$ python -q
>>> import numpy as np
>>> np.set_printoptions(precision=4, suppress=True, linewidth=120, sign=" ")
>>> X = np.array([[0, 2, -1, 3, 1, 3, 1, 2],
...     [0, 0, -3, 2, 3, -2, 3, -3],
...     [0, 0, 0, -2, 3, 0, 2, -3],
...     [0, 0, 0, 0, -2, -3, 1, -2],
...     [0, 0, 0, 0, 0, 3, -1, -1],
...     [0, 0, 0, 0, 0, 0, 1, 1],
...     [0, 0, 0, 0, 0, 0, 0, 2],
...     [0, 0, 0, 0, 0, 0, 0, 0]])
>>> rng = np.random.default_rng(34681)
>>> out = X + rng.integers(-2, 3, (8, 7)) @ rng.integers(-2, 3, (7, 8))
>>> print(out)
[[  0   9  -7  -6  -2   3  -2   2]
 [  6   7  -4   6   4   0  -2  -4]
 [ -4   8  -2   1  -1   5  -6  -9]
 [  1 -11  15   1   4  -7   6  -7]
 [  7  -7  -1  -4   3  -1   0  11]
 [-10  -5   5   4   0   2  12  -8]
 [  1 -10  13  -1   9  -5   4  -1]
 [ -3   3   3   1   4  -3  -5  -6]]
>>> print(out - X)
[[  0   7  -6  -9  -3   0  -3   0]
 [  6   7  -1   4   1   2  -5  -1]
 [ -4   8  -2   3  -4   5  -8  -6]
 [  1 -11  15   1   6  -4   5  -5]
 [  7  -7  -1  -4   3  -4   1  12]
 [-10  -5   5   4   0   2  11  -9]
 [  1 -10  13  -1   9  -5   4  -3]
 [ -3   3   3   1   4  -3  -5  -6]]
>>> print(np.round(np.linalg.svd(out - X, compute_uv=False), 4) + 0)
[ 34.4665  24.1355  15.5782  10.3857   5.375    4.6219   1.6568   0.    ]
>>> print(np.linalg.matrix_rank(out - X, tol=1e-8))
7
>>> print(np.abs(out - X).sum(axis=1))
[ 28  27  40  48  39  46  46  28]
>>> x = np.array([1, 0, 1, 2, 0, 0, 1, 2])
>>> a = np.maximum(out @ x, 0)
>>> print(out * (a > 1e-9)[:, None])
[[  0   0   0   0   0   0   0   0]
 [  6   7  -4   6   4   0  -2  -4]
 [  0   0   0   0   0   0   0   0]
 [  1 -11  15   1   4  -7   6  -7]
 [  7  -7  -1  -4   3  -1   0  11]
 [  0   0   0   0   0   0   0   0]
 [  1 -10  13  -1   9  -5   4  -1]
 [  0   0   0   0   0   0   0   0]]
>>> print(out.T @ a)
[ 188 -362  296  -60  242 -160  108  120]
>>> print(np.maximum(out @ (3 * x), 0))
[  0  12   0  30  60   0  42   0]
>>> print(np.maximum(out @ x, 0) - np.maximum(-out @ x, 0))
[-17   4 -28  10  20  -1  14 -15]
>>> print(np.flatnonzero(a > 1e-9))
[ 1  3  4  6]
>>> x = np.array([1, -1, 1, -2, 0, 2, -4, -5])
>>> print(np.sign((X @ x).round(6)))
[-1 -1  1  0  1 -1 -1  0]
>>> print((X * x).sum(axis=1))
[-17  -8  11   0  15  -9 -10   0]
>>> print(np.einsum("ij,j->i", X, x))
[-17  -8  11   0  15  -9 -10   0]
>>> print(X @ (2 * x))
[-34 -16  22   0  30 -18 -20   0]
>>> print([int(np.linalg.matrix_rank(np.linalg.matrix_power(X, p))) for p in range(1, 9)])
[7, 6, 5, 4, 3, 2, 1, 0]
>>> try:
...     np.linalg.inv(X)
... except np.linalg.LinAlgError as e:
...     print(repr(e))
... 
LinAlgError('Singular matrix')
>>> print(np.linalg.matrix_rank(X - X[0, 0] * np.eye(8)))
7
>>> print(X @ X)
[[  0   0  -6   6  -3 -10   9  -5]
 [  0   0   0   6 -13   3  -9   6]
 [  0   0   0   0   4  15  -5   5]
 [  0   0   0   0   0  -6  -1   1]
 [  0   0   0   0   0   0   3   1]
 [  0   0   0   0   0   0   0   2]
 [  0   0   0   0   0   0   0   0]
 [  0   0   0   0   0   0   0   0]]
>>> K = np.loadtxt("run14.csv", delimiter=",")
>>> print(K)
[[ 1.  4. -2.  0. -2.]
 [ 4.  1. -2.  0. -2.]
 [-2. -2. -2.  0.  1.]
 [ 0.  0.  0. -3.  0.]
 [-2. -2.  1.  0. -2.]]
>>> G = K.T @ K
>>> print(np.linalg.matrix_rank(G))
5
>>> w, vecs = np.linalg.eigvalsh(K)
Traceback (most recent call last):
  File "<python-input-30>", line 1, in <module>
    w, vecs = np.linalg.eigvalsh(K)
    ^^^^^^^
ValueError: too many values to unpack (expected 2)
>>> w, vecs = np.linalg.eigh(K)
>>> print(np.round(vecs.T @ K @ vecs, 4) + 0)
[[-3.  0.  0.  0.  0.]
 [ 0. -3.  0.  0.  0.]
 [ 0.  0. -3.  0.  0.]
 [ 0.  0.  0. -3.  0.]
 [ 0.  0.  0.  0.  7.]]
>>> print(np.linalg.svd(K, compute_uv=False))
[ 7.  3.  3.  3.  3.]
>>> print(np.abs(vecs[:, -1]))
[ 0.6325  0.6325  0.3162  0.      0.3162]
>>> w, vecs = np.linalg.eigh(K)
>>> x = np.array([-1, 3, 2, -2, -2])
>>> print(np.abs(K).sum(axis=1).max(), np.round(np.abs(w).max(), 4))
9.0 7.0
>>> print(vecs * np.abs(w) @ vecs.T)
[[ 4.6  1.6 -0.8  0.  -0.8]
 [ 1.6  4.6 -0.8  0.  -0.8]
 [-0.8 -0.8  3.4  0.   0.4]
 [ 0.   0.   0.   3.   0. ]
 [-0.8 -0.8  0.4  0.   3.4]]
>>> print(x @ K @ x)
-50.0
>>> A = np.load("a.npy")
>>> print(A)
[[ 0.5    0.     0.     0.     0.     0.     0.    -0.866  0.   ]
 [ 0.     1.     0.     0.     0.     0.     0.     0.     0.   ]
 [ 0.     0.     1.     0.     0.     0.     0.     0.     0.   ]
 [ 0.     0.     0.     1.     0.     0.     0.     0.     0.   ]
 [ 0.     0.     0.     0.     1.     0.     0.     0.     0.   ]
 [ 0.     0.     0.     0.     0.     1.     0.     0.     0.   ]
 [ 0.     0.     0.     0.     0.     0.     1.     0.     0.   ]
 [ 0.866  0.     0.     0.     0.     0.     0.     0.5    0.   ]
 [ 0.     0.     0.     0.     0.     0.     0.     0.     1.   ]]
>>> G = A.T @ A
>>> print(np.linalg.matrix_rank(G))
9
>>> print(G.round(4) + 0)
[[ 1.  0.  0.  0.  0.  0.  0.  0.  0.]
 [ 0.  1.  0.  0.  0.  0.  0.  0.  0.]
 [ 0.  0.  1.  0.  0.  0.  0.  0.  0.]
 [ 0.  0.  0.  1.  0.  0.  0.  0.  0.]
 [ 0.  0.  0.  0.  1.  0.  0.  0.  0.]
 [ 0.  0.  0.  0.  0.  1.  0.  0.  0.]
 [ 0.  0.  0.  0.  0.  0.  1.  0.  0.]
 [ 0.  0.  0.  0.  0.  0.  0.  1.  0.]
 [ 0.  0.  0.  0.  0.  0.  0.  0.  1.]]
>>> print(np.linalg.svd(A, compute_uv=False) ** 2)
[ 1.  1.  1.  1.  1.  1.  1.  1.  1.]
>>> print((A @ A.T).shape)
(9, 9)
